$ python -q
>>> import numpy as np
>>> from numpy import linalg as LA
>>> np.set_printoptions(suppress=True, linewidth=120)
>>> rnd = lambda a: np.round(a, 2) + 0
>>> E = np.load("test16.npy")
>>> E
array([[-5,  0,  0,  0],
       [ 4, -9,  0,  0],
       [-3,  2, -2,  0],
       [ 4,  4,  0,  6]])
>>> rng = np.random.default_rng(22)
>>> idx = rng.permutation(4)
>>> print(idx)
[1 2 0 3]
>>> other = E[idx][:, idx]
>>> print(np.trace(other))
-10
>>> rnd(LA.det(other)), rnd(LA.det(E[idx]))
(np.float64(-540.0), np.float64(-540.0))
>>> w1 = np.array([[-1, -3, 4], [-1, 4, 2], [-2, 4, 0], [1, 3, 1]])
>>> coef = np.array([1, 3, 1])
>>> act = np.maximum(E @ w1 + coef, 0)
>>> print((act > 0).mean(axis=0))
[0.75 0.75 0.25]
>>> print(act)
[[ 6 18  0]
 [ 6  0  0]
 [ 6 12  0]
 [ 0 25 31]]
>>> (act > 0).astype(int)
array([[1, 1, 0],
       [1, 0, 0],
       [1, 1, 0],
       [0, 1, 1]])
>>> cent = np.array([[3, 3], [9, 2], [5, 6]])
>>> w1 @ cent
array([[-10,  15],
       [ 43,  17],
       [ 30,   2],
       [ 35,  15]])
>>> act @ cent
array([[180,  54],
       [ 18,  18],
       [126,  42],
       [380, 236]])
>>> other = act / LA.norm(act, axis=1, keepdims=True)
>>> G = other @ other.T
>>> print(rnd(LA.norm(other, axis=1)))
[1. 1. 1. 1.]
>>> (G - 2 * np.eye(4)).round(6).argmax(axis=1)
array([2, 2, 0, 0])
>>> np.allclose(E @ E.T, E.T @ E)
False
>>> np.allclose(E, E.T)
False
>>> (E - E.T) / 2
array([[ 0. , -2. ,  1.5, -2. ],
       [ 2. ,  0. , -1. , -2. ],
       [-1.5,  1. ,  0. ,  0. ],
       [ 2. ,  2. ,  0. ,  0. ]])
>>> def softmax(z):
...     e = np.exp(z - z.max(axis=-1, keepdims=True))
...     return e / e.sum(axis=-1, keepdims=True)
... 
>>> rnd(softmax(E).sum(axis=1))
array([1., 1., 1., 1.])
>>> rnd(softmax(E[3] + -3))
array([0.11, 0.11, 0.  , 0.79])
>>> scores = E @ E.T / np.sqrt(4)
>>> print(softmax(scores).round(6).argmax(axis=1))
[0 1 2 3]
>>> print(rnd(softmax(scores + np.triu(np.full(scores.shape, -np.inf), 1))))
[[1.   0.   0.   0.  ]
 [0.   1.   0.   0.  ]
 [0.27 0.   0.73 0.  ]
 [0.   0.   0.   1.  ]]
>>> rnd(softmax(scores))
array([[0.99, 0.  , 0.01, 0.  ],
       [0.  , 1.  , 0.  , 0.  ],
       [0.27, 0.  , 0.73, 0.  ],
       [0.  , 0.  , 0.  , 1.  ]])
>>> rnd(softmax(scores)[3] @ E)
array([4., 4., 0., 6.])
>>> q, _ = LA.qr(np.array([[0.2, 0.7, -0.7], [0.7, -1.8, -0.4], [-1.0, 0.0, -0.4]]))
>>> A = q[:, :3]
>>> rnd(A)
array([[-0.16,  0.5 ,  0.85],
       [-0.57, -0.75,  0.33],
       [ 0.81, -0.43,  0.4 ]])
>>> other = A + rng.integers(-2, 3, (3, 2)) @ rng.integers(-2, 3, (2, 3))
>>> print(rnd(other))
[[-2.16  8.5  -5.15]
 [ 0.43  1.25 -2.67]
 [ 2.81 -6.43  4.4 ]]
>>> LA.matrix_rank(other - A, tol=1e-8)
np.int64(2)
>>> np.abs(other - A).sum(axis=1)
array([16.,  6., 12.])
>>> rnd(LA.svd(other - A, compute_uv=False))
array([13.02,  2.15,  0.  ])
>>> print(rnd(other - A))
[[-2.  8. -6.]
 [ 1.  2. -3.]
 [ 2. -6.  4.]]
